% python3 -q
>>> import numpy as np
>>> np.set_printoptions(precision=1, suppress=True, linewidth=100)
>>> rd = lambda a: np.round(a, 1) + 0
>>> mat = np.load("test8.npy")
>>> mat
array([[ 1,  0,  0,  0],
       [-3,  1,  0,  0],
       [ 1, -3,  1,  0],
       [ 0,  1,  2,  1]])
>>> q, R = np.linalg.qr(mat)
>>> q.shape, R.shape
((4, 4), (4, 4))
>>> rd(R)
array([[-3.3,  1.8, -0.3,  0. ],
       [ 0. ,  2.8, -0.2,  0.4],
       [ 0. ,  0. , -2.2, -0.9],
       [ 0. ,  0. ,  0. ,  0. ]])
>>> np.allclose(R.T @ R, mat.T @ mat)
True
>>> rd(abs(R[0, 0])), rd(np.linalg.norm(mat[:, 0]))
(np.float64(3.3), np.float64(3.3))
>>> rd(q @ R)
array([[ 1.,  0.,  0.,  0.],
       [-3.,  1.,  0.,  0.],
       [ 1., -3.,  1.,  0.],
       [ 0.,  1.,  2.,  1.]])
>>> rd(q.T @ q)
array([[1., 0., 0., 0.],
       [0., 1., 0., 0.],
       [0., 0., 1., 0.],
       [0., 0., 0., 1.]])
>>> rd(q)
array([[-0.3,  0.2,  0. ,  0.9],
       [ 0.9, -0.2, -0.1,  0.3],
       [-0.3, -0.9, -0.3,  0.1],
       [ 0. ,  0.4, -0.9,  0. ]])
>>> T = np.stack([q, -3 * q, q[::-1]])
>>> rd(np.linalg.norm(T, axis=(1, 2)))
array([2., 6., 2.])
>>> rd(np.einsum("bij,cij->bc", T, T))
array([[  4., -12.,   0.],
       [-12.,  36.,   0.],
       [  0.,   0.,   4.]])
>>> rd(np.linalg.det(T))
array([ -1., -81.,  -1.])
>>> T.shape
(3, 4, 4)
>>> proj = np.triu(np.array([[0, 1, 5, 0], [3, 3, 1, 4], [3, 1, 5, 2], [3, 3, 2, 3]]), 1) + np.eye(4)
>>> other = proj @ mat @ np.linalg.inv(proj)
>>> other
array([[  3., -17.,   7.,  54.],
       [ -2.,   4.,  15., -42.],
       [  1.,  -2.,   2.,   6.],
       [  0.,   1.,   1.,  -5.]])
>>> rd(np.poly(other))
array([ 1., -4.,  6., -4.,  1.])
>>> proj @ mat - mat @ proj
array([[  2., -15.,   0.,   0.],
       [  1.,   4.,  23.,   0.],
       [  0.,   1.,   2.,  12.],
       [  0.,   0.,  -1.,  -8.]])
>>> rng = np.random.default_rng(54297)
>>> z = rng.permutation(4)
>>> z
array([1, 2, 0, 3])
>>> other = mat[z][:, z]
>>> rd(np.linalg.det(other)), rd(np.linalg.det(mat[z]))
(np.float64(1.0), np.float64(1.0))
>>> np.diag(other)
array([1, 1, 1, 1])
>>> vec = np.array([-1, -3, -3, 3])
>>> h = np.maximum(mat @ vec, 0)
>>> h
array([0, 0, 5, 0])
>>> np.flatnonzero(h > 1e-9)
array([2])
>>> mat * (h > 1e-9)[:, None]
array([[ 0,  0,  0,  0],
       [ 0,  0,  0,  0],
       [ 1, -3,  1,  0],
       [ 0,  0,  0,  0]])
>>> np.maximum(mat @ vec, 0) - np.maximum(-mat @ vec, 0)
array([-1,  0,  5, -6])
>>> A = np.loadtxt("m.csv", delimiter=",")
>>> A
array([[ 3.,  3.,  1.,  1.],
       [ 2.,  1.,  3.,  0.],
       [ 3.,  3.,  0.,  0.],
       [ 1.,  2., -2.,  1.]])
>>> [round(float(x), 1) for x in np.linalg.svd(A, compute_uv=False)[:3]]
[6.9, 3.8, 0.9]
>>> np.linalg.matrix_rank(A, rtol=0.1)
np.int64(3)
>>> X = np.loadtxt("layer19.csv", delimiter=",")
>>> rd(X)
array([[-0.4,  0.3, -0.9],
       [-0.9, -0.3,  0.4],
       [-0.1,  0.9,  0.3]])
>>> rd(np.linalg.svd(X, compute_uv=False))
array([1., 1., 1.])
>>> rd(X @ X.T)
array([[1., 0., 0.],
       [0., 1., 0.],
       [0., 0., 1.]])
>>> rd(X.T @ X)
array([[1., 0., 0.],
       [0., 1., 0.],
       [0., 0., 1.]])
>>> rd(X[:, 1] @ X[:, 0])
np.float64(0.0)
>>> q, V = np.linalg.qr(X[:, :2])[0], np.linalg.qr(X[:, 2:])[0]
>>> sig = np.linalg.svd(q.T @ V, compute_uv=False)
>>> (sig > 0.9).sum()
np.int64(0)
>>> rd(sig)
array([0.])
>>> np.degrees(np.arccos(sig.clip(0, 1)))
array([90.])
>>> m1 = np.array([[5, -5, -10, 5, -5, -10],
...     [5, 5, -20, 5, 5, -20],
...     [5, 20, -10, 5, 20, -10],
...     [9, -9, -18, 3, -3, -6],
...     [9, 9, -36, 3, 3, -12],
...     [9, 36, -18, 3, 12, -6]])
>>> m1
array([[  5,  -5, -10,   5,  -5, -10],
       [  5,   5, -20,   5,   5, -20],
       [  5,  20, -10,   5,  20, -10],
       [  9,  -9, -18,   3,  -3,  -6],
       [  9,   9, -36,   3,   3, -12],
       [  9,  36, -18,   3,  12,  -6]])
>>> other = m1[0, 0] * m1[1:] - np.outer(m1[1:, 0], m1[0])
>>> other
array([[  0,  50, -50,   0,  50, -50],
       [  0, 125,   0,   0, 125,   0],
       [  0,   0,   0, -30,  30,  60],
       [  0,  90, -90, -30,  60,  30],
       [  0, 225,   0, -30, 105,  60]])
>>> np.flatnonzero(~other.round(6).any(axis=1))
array([], dtype=int64)
>>> m1[:, 0] / m1[0, 0]
array([1. , 1. , 1. , 1.8, 1.8, 1.8])
>>> m1.sum(axis=1)
array([-20, -20,  30, -24, -24,  36])
>>> m1 - m1[0]
array([[  0,   0,   0,   0,   0,   0],
       [  0,  10, -10,   0,  10, -10],
       [  0,  25,   0,   0,  25,   0],
       [  4,  -4,  -8,  -2,   2,   4],
       [  4,  14, -26,  -2,   8,  -2],
       [  4,  41,  -8,  -2,  17,   4]])
>>> rd(m1.mean(axis=0))
array([  7. ,   9.3, -18.7,   4. ,   5.3, -10.7])
>>> q, R = np.linalg.qr(m1)
>>> q.shape, R.shape
((6, 6), (6, 6))
>>> rd(q.T @ q)
array([[1., 0., 0., 0., 0., 0.],
       [0., 1., 0., 0., 0., 0.],
       [0., 0., 1., 0., 0., 0.],
       [0., 0., 0., 1., 0., 0.],
       [0., 0., 0., 0., 1., 0.],
       [0., 0., 0., 0., 0., 1.]])
>>> rd(np.abs(np.diag(R)))
array([17.8, 36.6, 16.7,  5. , 10.4,  4.7])
>>> r0 = np.array([3, 0, 3])
>>> np.array([np.convolve(row, r0, "same") for row in m1])
array([[-15, -15,   0, -45, -15, -15],
       [ 15, -45,  30, -45, -45,  15],
       [ 60, -15,  75,  30, -15,  60],
       [-27, -27, -18, -63,  -9,  -9],
       [ 27, -81,  36, -99, -27,   9],
       [108, -27, 117, -18,  -9,  36]])
>>> np.polyval(r0, m1[5])
array([ 246, 3891,  975,   30,  435,  111])
>>> J = np.tril(np.array([[3, -5, -3], [0, 0, -4], [5, 1, -1]]), -1) + np.eye(3, dtype=int)
>>> J
array([[1, 0, 0],
       [0, 1, 0],
       [5, 1, 1]])
>>> T = np.stack([X, 3 * X, X[::-1]])
>>> T.shape
(3, 3, 3)
>>> np.linalg.matrix_rank(T.reshape(3, -1))
np.int64(2)
>>> np.linalg.matrix_rank(T)
array([3, 3, 3])
>>> rd(np.linalg.det(T))
array([ 1., 27., -1.])
>>> rd(T.sum(axis=0))
array([[-1.8,  2. , -3.1],
       [-4.5, -1.3,  1.8],
       [-1. ,  4. ,  0.5]])
>>> ev, V = np.linalg.eig(J)
>>> rd(np.sort(np.linalg.eigvals(np.linalg.inv(J))))
array([1., 1., 1.])
>>> data = np.array([[-0.9, 0.2, -0.6, 0.9, -0.2],
...     [-1.0, -0.2, 2.4, -0.8, 1.0],
...     [0.3, 0.5, 1.4, -1.5, -1.3],
...     [-0.5, 0.9, -0.6, 0.4, -0.1]])
>>> data[3] = data[0] + 0.3 * rng.normal(size=5)
>>> rd(data)
array([[-0.9,  0.2, -0.6,  0.9, -0.2],
       [-1. , -0.2,  2.4, -0.8,  1. ],
       [ 0.3,  0.5,  1.4, -1.5, -1.3],
       [-0.8,  0.1, -0.9,  0.8,  0.1]])
>>> gram = data.T @ data
>>> rd(np.linalg.eigvalsh(gram)[::-1])
array([12.3,  4.9,  1.6,  0. ,  0. ])
>>> rd(gram)
array([[ 2.6,  0.1, -0.7, -1.1, -1.3],
       [ 0.1,  0.3,  0. , -0.3, -0.9],
       [-0.7,  0. ,  8.8, -5.2,  0.6],
       [-1.1, -0.3, -5.2,  4.3,  1. ],
       [-1.3, -0.9,  0.6,  1. ,  2.7]])
>>> np.linalg.matrix_rank(gram)
np.int64(4)
>>> other = np.array([[0, 0], [3, 2], [1, -1], [-3, 0], [-2, -3]])
>>> rd(np.einsum("ik,kj->ji", data, other))
array([[-2.3,  2.2, 10. , -3.1],
       [ 1.6, -5.8,  3.5,  0.8]])
>>> rd(np.einsum("ik,kj->ij", data, other))
array([[-2.3,  1.6],
       [ 2.2, -5.8],
       [10. ,  3.5],
       [-3.1,  0.8]])
>>> np.linalg.matrix_rank(np.vstack([data, other.T]))
np.int64(5)
>>> rd(data @ other)
array([[-2.3,  1.6],
       [ 2.2, -5.8],
       [10. ,  3.5],
       [-3.1,  0.8]])
>>> np.vstack([data, other.T]).shape
(6, 5)
>>> rd(other.T @ data.T)
array([[-2.3,  2.2, 10. , -3.1],
       [ 1.6, -5.8,  3.5,  0.8]])
>>> other = np.array([[3, 3, 3], [2, 3, 0]])
>>> W2 = np.kron(other, data)
>>> np.linalg.matrix_rank(W2)
np.int64(8)
>>> W2.shape
(8, 15)
>>> feats = np.load("dump.npy")
>>> feats
array([[ 4.6,  4.3, 24.5],
       [ 4.6,  3.8, 24.8],
       [ 5.4,  4.4, 25.4],
       [ 5.9,  5.8, 24.5],
       [ 6.7,  5.9, 24.5],
       [ 4.8,  4.6, 25. ],
       [ 4.9,  4.6, 24.1],
       [ 4.6,  3.5, 24.6],
       [ 5. ,  5.2, 24. ],
       [ 3.6,  5.9, 24.4],
       [ 4.7,  5. , 25.4],
       [ 5.9,  4.9, 24.6],
       [ 6.9,  6.4, 25.4],
       [ 6.1,  6.8, 26.3],
       [ 6.5,  4.4, 25.6],
       [ 5.1,  6.4, 25.4],
       [ 5.7,  4.9, 25. ],
       [ 4. ,  4.6, 25. ],
       [ 4.8,  5.8, 25.6],
       [ 4.8,  4. , 25.7],
       [ 3.8,  5.3, 25.3],
       [ 4.5,  7.6, 24.8],
       [ 5.5,  6.6, 24.4],
       [ 5.6,  3.4, 24.9],
       [ 4.5,  4.7, 24.9]])
>>> vec = np.array([-2, 2, 1])
>>> rd(np.linalg.norm(vec)), rd(np.linalg.norm(X @ vec))
(np.float64(3.0), np.float64(3.0))
>>> 3 - np.linalg.matrix_rank(X - np.eye(3), tol=1e-8)
np.int64(1)
>>> rd(np.linalg.det(X))
np.float64(1.0)
>>> W2 = feats[[10, 1]].astype(float)
>>> for _ in range(4):
...     z = np.linalg.norm(feats[:, None] - W2, axis=-1).argmin(axis=1)
...     W2 = np.array([feats[z == j].mean(axis=0) for j in range(2)])
... 
>>> z
array([1, 1, 1, 0, 0, 1, 1, 1, 0, 0, 1, 0, 0, 0, 1, 0, 1, 1, 0, 1, 1, 0, 0, 1, 1])
>>> np.abs(W2[1] - W2[0]).argmax()
np.int64(1)
>>> np.bincount(z)
array([11, 14])
>>> M = np.load("mat.npy")
>>> M
array([[ 0.3,  4.8, -3. ],
       [ 1.2,  5. , -4.4],
       [ 0.8,  5.2, -5.3],
       [ 0.4,  5.5, -4.6],
       [-0.9,  3.5, -6. ],
       [-1.5,  5.5, -5.2],
       [ 0.8,  3.1, -5. ],
       [-1. ,  6.8, -4. ],
       [ 0.9,  4.7, -6.6],
       [-1.2,  4.9, -5.1],
       [ 1. ,  3.6, -6. ],
       [ 1.9,  4.5, -5.1],
       [-0.7,  4.1, -4.6]])
>>> z = rng.permutation(3)
>>> other = M[:, z] * rng.choice([-1, 1], 3)
>>> other
array([[-3. , -4.8, -0.3],
       [-4.4, -5. , -1.2],
       [-5.3, -5.2, -0.8],
       [-4.6, -5.5, -0.4],
       [-6. , -3.5,  0.9],
       [-5.2, -5.5,  1.5],
       [-5. , -3.1, -0.8],
       [-4. , -6.8,  1. ],
       [-6.6, -4.7, -0.9],
       [-5.1, -4.9,  1.2],
       [-6. , -3.6, -1. ],
       [-5.1, -4.5, -1.9],
       [-4.6, -4.1,  0.7]])
>>> Uu, _, Vt = np.linalg.svd(M.T @ other)
>>> rd(np.linalg.lstsq(M, other)[0])
array([[ 0.,  0., -1.],
       [ 0., -1.,  0.],
       [ 1.,  0.,  0.]])
>>> z
array([2, 1, 0])
>>> rd(Uu @ Vt)
array([[ 0.,  0., -1.],
       [ 0., -1.,  0.],
       [ 1.,  0.,  0.]])
>>> q, R = np.linalg.qr(M)
>>> rd(abs(R[0, 0])), rd(np.linalg.norm(M[:, 0]))
(np.float64(3.8), np.float64(3.8))
>>> q.shape, R.shape
((13, 3), (3, 3))
>>> rd(np.trace(q @ q.T))
np.float64(3.0)
>>> rd(q.T @ q)
array([[1., 0., 0.],
       [0., 1., 0.],
       [0., 0., 1.]])
>>> np.allclose(R.T @ R, M.T @ M)
True
